$ python3 -q
>>> import numpy as np
>>> np.set_printoptions(precision=2, suppress=True, linewidth=140)
>>> def rd(a):
...     return np.round(a, 2) + 0
... 
>>> W0 = np.load("block15.npy")
>>> print(W0)
[[3 1 0 0]
 [3 3 0 0]
 [0 0 3 1]
 [0 0 3 3]]
>>> rng = np.random.default_rng(58981)
>>> idx = rng.permutation(4)
>>> print(idx)
[1 3 0 2]
>>> other = W0[idx][:, idx]
>>> print(other)
[[3 0 3 0]
 [0 3 0 3]
 [1 0 3 0]
 [0 1 0 3]]
>>> print(np.diag(other))
[3 3 3 3]
>>> print(np.allclose(other, W0))
False
>>> print(W0 @ W0)
[[12  6  0  0]
 [18 12  0  0]
 [ 0  0 12  6]
 [ 0  0 18 12]]
>>> print((np.linalg.matrix_power((W0 != 0) + (W0.T != 0) + np.eye(4), 4) > 0).astype(int))
[[1 1 0 0]
 [1 1 0 0]
 [0 0 1 1]
 [0 0 1 1]]
>>> print(rd(np.sort(np.linalg.eigvals(W0).real)))
[1.27 1.27 4.73 4.73]
>>> idx = rng.permutation(4)
>>> other = W0[:, idx] * rng.choice([-1, 1], 4)
>>> print(other)
[[ 0  1  0 -3]
 [ 0  3  0 -3]
 [ 3  0  1  0]
 [ 3  0  3  0]]
>>> Uu, _, Vt = np.linalg.svd(W0.T @ other)
>>> print(rd(Uu @ Vt))
[[ 0.  0.  0. -1.]
 [ 0.  1.  0.  0.]
 [ 1.  0.  0.  0.]
 [ 0.  0.  1.  0.]]
>>> print(idx)
[2 1 3 0]
>>> assert W0 == W0.T
Traceback (most recent call last):
  File "<python-input-21>", line 1, in <module>
    assert W0 == W0.T
           ^^^^^^^^^^
ValueError: The truth value of an array with more than one element is ambiguous. Use a.any() or a.all()
>>> print(np.trace(W0))
12
>>> print(np.allclose(W0, W0.T))
False
>>> print(W0 @ W0)
[[12  6  0  0]
 [18 12  0  0]
 [ 0  0 12  6]
 [ 0  0 18 12]]
>>> print((W0 + W0.T) / 2)
[[3. 2. 0. 0.]
 [2. 3. 0. 0.]
 [0. 0. 3. 2.]
 [0. 0. 2. 3.]]
>>> other = W0 + rng.integers(-2, 3, (4, 2)) @ rng.integers(-2, 3, (2, 4))
>>> print(other)
[[ 3 -2 -4  1]
 [ 7  8  4 -3]
 [ 0  3  7  0]
 [ 0  3  7  2]]
>>> print(rd(np.linalg.svd(other - W0, compute_uv=False)))
[11.45  3.58  0.    0.  ]
>>> print(np.abs(other - W0).sum(axis=1))
[ 8 16  8  8]
>>> print(np.linalg.matrix_rank(other - W0, tol=1e-8))
2
>>> print(other - W0)
[[ 0 -3 -4  1]
 [ 4  5  4 -3]
 [ 0  3  4 -1]
 [ 0  3  4 -1]]
>>> M = np.load("layer0.npy")
>>> print(M)
[[-21.01  40.94  41.38  -1.84]
 [-19.2   39.02  40.2   -1.21]
 [-21.94  40.29  40.01  -1.16]
 [-21.85  38.86  39.55   0.62]
 [-21.38  39.59  38.22   0.34]
 [-21.27  40.85  41.68  -0.58]
 [-19.42  38.21  39.73   0.87]
 [-19.24  41.08  36.13  -0.53]
 [-19.17  41.17  41.66  -0.23]
 [-18.75  39.51  40.99   0.79]
 [-22.15  39.42  39.92   0.84]
 [-19.81  39.33  38.5    0.33]
 [-19.95  41.46  41.8    1.18]
 [-20.53  39.41  40.08   0.59]
 [-19.99  41.34  41.6    0.74]
 [-20.44  39.7   41.5   -0.87]
 [-20.03  41.04  38.77  -0.09]
 [-19.86  40.24  41.19   1.82]
 [-19.75  41.35  39.7    0.36]
 [-20.63  39.15  41.69  -2.09]
 [-20.33  39.47  38.71  -1.5 ]]
>>> other = M / np.linalg.norm(M, axis=1, keepdims=True)
>>> gram = other @ other.T
>>> print(rd(np.degrees(np.arccos(np.clip(gram[4, 9], -1, 1)))))
3.6
>>> print((gram - 2 * np.eye(21)).round(6).argmax(axis=1))
[20 15 20 10 10 15 13 16 14 12  3 18 14  6 12  5 18 12 16 15  0]
>>> print(rd(gram[4]))
[1. 1. 1. 1. 1. 1. 1. 1. 1. 1. 1. 1. 1. 1. 1. 1. 1. 1. 1. 1. 1.]
>>> J = np.loadtxt("dump.csv", delimiter=",")
>>> print(J)
[[0. 3. 0. 1. 2. 3. 0. 1.]
 [0. 3. 0. 0. 2. 1. 0. 1.]
 [2. 2. 0. 1. 3. 1. 3. 2.]
 [0. 3. 2. 1. 0. 1. 2. 2.]
 [2. 1. 1. 2. 1. 1. 0. 3.]
 [3. 1. 0. 1. 0. 3. 2. 0.]
 [1. 0. 0. 1. 1. 0. 0. 0.]
 [2. 0. 1. 0. 3. 2. 2. 2.]]
>>> idx = rng.permutation(8)
>>> print(idx)
[7 6 5 1 3 2 0 4]
>>> other = J[idx][:, idx]
>>> print(other)
[[2. 2. 2. 0. 0. 1. 2. 3.]
 [0. 0. 0. 0. 1. 0. 1. 1.]
 [0. 2. 3. 1. 1. 0. 3. 0.]
 [1. 0. 1. 3. 0. 0. 0. 2.]
 [2. 2. 1. 3. 1. 2. 0. 0.]
 [2. 3. 1. 2. 1. 0. 2. 3.]
 [1. 0. 3. 3. 1. 0. 0. 2.]
 [3. 0. 1. 1. 2. 1. 2. 1.]]
>>> print(np.trace(other))
10.0
>>> theta = np.radians(72)
>>> R = np.eye(8)
>>> R[7, 7] = R[3, 3] = np.cos(theta)
>>> R[7, 3], R[3, 7] = -np.sin(theta), np.sin(theta)
>>> print(rd(R))
[[ 1.    0.    0.    0.    0.    0.    0.    0.  ]
 [ 0.    1.    0.    0.    0.    0.    0.    0.  ]
 [ 0.    0.    1.    0.    0.    0.    0.    0.  ]
 [ 0.    0.    0.    0.31  0.    0.    0.    0.95]
 [ 0.    0.    0.    0.    1.    0.    0.    0.  ]
 [ 0.    0.    0.    0.    0.    1.    0.    0.  ]
 [ 0.    0.    0.    0.    0.    0.    1.    0.  ]
 [ 0.    0.    0.   -0.95  0.    0.    0.    0.31]]
>>> other = J @ R.T
>>> print(rd(np.abs(other - J).max(axis=0)))
[0.   0.   0.   1.9  0.   0.   0.   3.98]
>>> print(rd(other))
[[ 0.    3.    0.    1.26  2.    3.    0.   -0.64]
 [ 0.    3.    0.    0.95  2.    1.    0.    0.31]
 [ 2.    2.    0.    2.21  3.    1.    3.   -0.33]
 [ 0.    3.    2.    2.21  0.    1.    2.   -0.33]
 [ 2.    1.    1.    3.47  1.    1.    0.   -0.98]
 [ 3.    1.    0.    0.31  0.    3.    2.   -0.95]
 [ 1.    0.    0.    0.31  1.    0.    0.   -0.95]
 [ 2.    0.    1.    1.9   3.    2.    2.    0.62]]
>>> other = J / np.sqrt((J ** 2).mean(axis=1, keepdims=True))
>>> print(rd(np.linalg.norm(other, axis=1)))
[2.83 2.83 2.83 2.83 2.83 2.83 2.83 2.83]
>>> idx = rng.permutation(8)
>>> other = J[:, idx] * rng.choice([-1, 1], 8)
>>> print(other)
[[-1.  3.  3.  0.  0. -1.  2. -0.]
 [-1.  3.  1.  0.  0. -0.  2. -0.]
 [-2.  2.  1.  0.  2. -1.  3. -3.]
 [-2.  3.  1.  2.  0. -1.  0. -2.]
 [-3.  1.  1.  1.  2. -2.  1. -0.]
 [-0.  1.  3.  0.  3. -1.  0. -2.]
 [-0.  0.  0.  0.  1. -1.  1. -0.]
 [-2.  0.  2.  1.  2. -0.  3. -2.]]
>>> Uu, _, Vt = np.linalg.svd(J.T @ other)
>>> print(rd(Uu @ Vt))
[[ 0.  0.  0.  0.  1.  0.  0.  0.]
 [ 0.  1.  0.  0.  0.  0.  0.  0.]
 [ 0.  0.  0.  1.  0.  0.  0.  0.]
 [ 0.  0.  0.  0.  0. -1.  0.  0.]
 [ 0.  0.  0.  0.  0.  0.  1.  0.]
 [ 0.  0.  1.  0.  0.  0.  0.  0.]
 [ 0.  0.  0.  0.  0.  0.  0. -1.]
 [-1.  0.  0.  0.  0.  0.  0.  0.]]
>>> vec = np.array([3, 2, 5, -4, 5, 3, 2, 1])
>>> print(J @ np.ones(8))
[10.  7. 14. 11. 11. 10.  3. 12.]
>>> print((J @ vec).argmax())
7
>>> print(J @ np.eye(8)[0])
[0. 0. 2. 0. 2. 3. 1. 2.]
>>> print(J * vec)
[[ 0.  6.  0. -4. 10.  9.  0.  1.]
 [ 0.  6.  0. -0. 10.  3.  0.  1.]
 [ 6.  4.  0. -4. 15.  3.  6.  2.]
 [ 0.  6. 10. -4.  0.  3.  4.  2.]
 [ 6.  2.  5. -8.  5.  3.  0.  3.]
 [ 9.  2.  0. -4.  0.  9.  4.  0.]
 [ 3.  0.  0. -4.  5.  0.  0.  0.]
 [ 6.  0.  5. -0. 15.  6.  4.  2.]]
>>> print(J @ (2 * vec))
[44. 40. 64. 42. 32. 40.  8. 76.]
>>> print(np.sign((J @ vec).round(6)))
[1. 1. 1. 1. 1. 1. 1. 1.]
>>> print(J @ vec)
[22. 20. 32. 21. 16. 20.  4. 38.]
>>> A = np.loadtxt("test0.csv", delimiter=",")
>>> print(A)
[[2. 2. 0. 0. 3.]
 [2. 0. 0. 0. 0.]
 [1. 0. 0. 0. 0.]
 [2. 2. 0. 1. 2.]
 [0. 0. 0. 0. 1.]]
>>> print(rd(A @ np.linalg.pinv(A) @ A))
[[2. 2. 0. 0. 3.]
 [2. 0. 0. 0. 0.]
 [1. 0. 0. 0. 0.]
 [2. 2. 0. 1. 2.]
 [0. 0. 0. 0. 1.]]
>>> f = np.array([0, 5, 3])
>>> print(np.correlate(A[1], A[3], "full"))
[4. 2. 0. 4. 4. 0. 0. 0. 0.]
>>> print(np.cross(A[1, :3], A[3, :3]))
[0. 0. 4.]
>>> print(np.polyval(f, A[1]))
[13.  3.  3.  3.  3.]
>>> other = A + rng.integers(-2, 3, (5, 4)) @ rng.integers(-2, 3, (4, 5))
>>> print(other)
[[ 2. -1.  1.  3. -2.]
 [ 2.  1.  3. -1.  3.]
 [-4. -3. -1. -5. -1.]
 [11.  5. 10. 10.  3.]
 [-7. -3. -8. -7. -1.]]
>>> print(np.abs(other - A).sum(axis=1))
[12.  8. 15. 32. 27.]
